% ipython --no-banner

In [1]: import numpy as np

In [2]: import numpy.linalg as la

In [3]: np.set_printoptions(precision=4, suppress=True, linewidth=200)

In [4]: X = np.load("layer15.npy")

In [5]: X
Out[5]: 
array([[ 0,  0, -3],
       [ 3,  0,  0],
       [ 0,  2,  0]])

In [6]: print(np.round(np.poly(X), 4) + 0)
[ 1.  0.  0. 18.]

In [7]: round(la.det(X.T), 4)
Out[7]: np.float64(-18.0)

In [8]: np.kron(np.eye(2, dtype=int), X)
Out[8]: 
array([[ 0,  0, -3,  0,  0,  0],
       [ 3,  0,  0,  0,  0,  0],
       [ 0,  2,  0,  0,  0,  0],
       [ 0,  0,  0,  0,  0, -3],
       [ 0,  0,  0,  3,  0,  0],
       [ 0,  0,  0,  0,  2,  0]])

In [9]: rng = np.random.default_rng(27)

In [10]: idx = rng.permutation(3)

In [11]: idx
Out[11]: array([0, 2, 1])

In [12]: Y = X[idx][:, idx]

In [13]: Y
Out[13]: 
array([[ 0, -3,  0],
       [ 0,  0,  2],
       [ 3,  0,  0]])

In [14]: np.diag(Y)
Out[14]: array([0, 0, 0])

In [15]: print(np.round(la.det(Y), 4), round(la.det(X[idx]), 4))
-18.0 18.0

In [16]: O, Rm = la.qr(Y)

In [17]: print(O.shape, Rm.shape)
(3, 3) (3, 3)

In [18]: print(O)
[[ 0.  1.  0.]
 [-0.  0. -1.]
 [-1.  0.  0.]]

In [19]: O @ Rm
Out[19]: 
array([[ 0., -3.,  0.],
       [ 0.,  0.,  2.],
       [ 3.,  0.,  0.]])

In [20]: np.allclose(Rm.T @ Rm, Y.T @ Y)
Out[20]: True

In [21]: np.abs(np.diag(Rm))
Out[21]: array([3., 3., 2.])

In [22]: print(np.trace(O @ O.T))
3.0

In [23]: x = np.array([2, 0, 3])

In [24]: h = np.maximum(X @ x, 0)

In [25]: h
Out[25]: array([0, 6, 0])

In [26]: print(np.tanh(X @ x))
[-1.  1.  0.]

In [27]: np.maximum(X @ (3 * x), 0)
Out[27]: array([ 0, 18,  0])

In [28]: x = np.array([2, -2, -1])

In [29]: y = X @ x

In [30]: beta, lr = np.zeros(3), 1 / la.norm(X, 2) ** 2

In [31]: for i in range(50):
    ...:     beta -= lr * X.T @ (X @ beta - y)
    ...:     if i % 10 == 0: print(i, round(la.norm(X @ beta - y), 4))
    ...: 
0 2.2222
10 0.0062
20 0.0
30 0.0
40 0.0

In [32]: np.round(la.cond(X), 4)
Out[32]: np.float64(1.5)

In [33]: mat = np.array([[-1, 2, 3], [2, 0, -3], [1, -1, 2], [-1, 2, 3]])

In [34]: Y = np.array([[-3, -8, 9], [-6, 0, 5], [-4, 6, -7]])

In [35]: np.einsum("ij->j", mat)
Out[35]: array([1, 3, 5])

In [36]: mat @ Y
Out[36]: 
array([[-21,  26, -20],
       [  6, -34,  39],
       [ -5,   4, -10],
       [-21,  26, -20]])

In [37]: print(np.vstack([mat, Y.T]).shape)
(7, 3)

In [38]: np.einsum("ij,ij->i", mat, mat)
Out[38]: array([14, 13,  6, 14])

In [39]: K = np.load("data.npy")

In [40]: K
Out[40]: 
array([[ 7.1358,  4.8196, -5.0845],
       [ 5.544 ,  8.0647, -2.0555],
       [-6.0792, -7.3958,  2.8887],
       [-2.2325,  7.8962,  5.7154],
       [-2.5285,  7.6599,  5.9103],
       [ 2.5852, -7.6126, -5.9468],
       [-1.7517, -9.5437, -2.4187],
       [ 4.5071,  8.9036, -0.6416],
       [-4.0671, -9.1351,  0.0962],
       [ 2.2949, -7.8479, -5.7571],
       [-5.0334,  4.802 ,  7.1837]])

In [41]: # rank 2

In [42]: idx = K[:, 0] > np.median(K[:, 0])

In [43]: u = K[idx].mean(axis=0) - K[~idx].mean(axis=0)

In [44]: print(idx.astype(int))
[1 1 0 0 0 1 0 1 0 1 0]

In [45]: (((K - K.mean(axis=0)) @ u > 0) == idx).mean()
Out[45]: np.float64(1.0)

In [46]: np.argsort(-np.abs(u).round(6), kind="stable")
Out[46]: array([0, 2, 1])
